>>> import numpy as np
>>> np.set_printoptions(precision=1, suppress=True, linewidth=120)
>>> rd = lambda a: np.round(a, 1) + 0
>>> X = np.load("data.npy")
>>> X
array([[ 4,  8,  0,  2, -9, -5],
       [-5,  4,  8,  0,  2, -9],
       [-9, -5,  4,  8,  0,  2],
       [ 2, -9, -5,  4,  8,  0],
       [ 0,  2, -9, -5,  4,  8],
       [ 8,  0,  2, -9, -5,  4]])
>>> U, sv, Vh = np.linalg.svd(X)
>>> vecs = Vh[:(sv > 1e-8).sum()]
>>> rng = np.random.default_rng(391)
>>> x = X[0] + -1 * X[2] + rng.integers(2) * np.eye(6)[4]
>>> x
array([13., 13., -4., -6., -9., -7.])
>>> rd(np.diag(vecs.T @ vecs))
array([0.8, 0.8, 0.8, 0.8, 0.8, 0.8])
>>> rd(vecs.T @ vecs)
array([[ 0.8, -0.2, -0.2, -0.2, -0.2, -0.2],
       [-0.2,  0.8, -0.2, -0.2, -0.2, -0.2],
       [-0.2, -0.2,  0.8, -0.2, -0.2, -0.2],
       [-0.2, -0.2, -0.2,  0.8, -0.2, -0.2],
       [-0.2, -0.2, -0.2, -0.2,  0.8, -0.2],
       [-0.2, -0.2, -0.2, -0.2, -0.2,  0.8]])
>>> rd(np.linalg.norm(x - vecs.T @ vecs @ x))
np.float64(0.0)
>>> E = np.array([[1.2, 0.4, -1.3],
...     [1.1, 0.1, -0.4],
...     [1.0, -1.0, 0.0],
...     [-0.8, -1.2, -0.9],
...     [0.1, -0.5, -0.3],
...     [0.0, 0.3, 0.1]])
>>> E[2] = E[3] + 0.1 * rng.normal(size=3)
>>> rd(E)
array([[ 1.2,  0.4, -1.3],
       [ 1.1,  0.1, -0.4],
       [-0.8, -1.1, -1. ],
       [-0.8, -1.2, -0.9],
       [ 0.1, -0.5, -0.3],
       [ 0. ,  0.3,  0.1]])
>>> x = np.array([3, -7, -1])
>>> target = E @ x
>>> c, lr = np.zeros(3), 1 / np.linalg.norm(E, 2) ** 2
>>> for i in range(20):
...     c -= lr * E.T @ (E @ c - target)
...     if i % 5 == 0: print(i, round(np.linalg.norm(E @ c - target), 1))
... 
0 3.7
5 2.5
10 2.0
15 1.6
>>> rd(c)
array([ 1.7, -5.3, -2.1])
>>> x = np.array([-1, 1, 2])
>>> a = np.maximum(E @ x, 0)
>>> a
array([0. , 0. , 0. , 0. , 0. , 0.5])
>>> E * (a > 1e-9)[:, None]
array([[ 0. ,  0. , -0. ],
       [ 0. ,  0. , -0. ],
       [-0. , -0. , -0. ],
       [-0. , -0. , -0. ],
       [ 0. , -0. , -0. ],
       [ 0. ,  0.3,  0.1]])
>>> rd(np.maximum(E @ x, 0) - np.maximum(-E @ x, 0))
array([-3.4, -1.8, -2.3, -2.2, -1.2,  0.5])
>>> rd(np.tanh(E @ x))
array([-1. , -0.9, -1. , -1. , -0.8,  0.5])
>>> np.flatnonzero(a > 1e-9)
array([5])
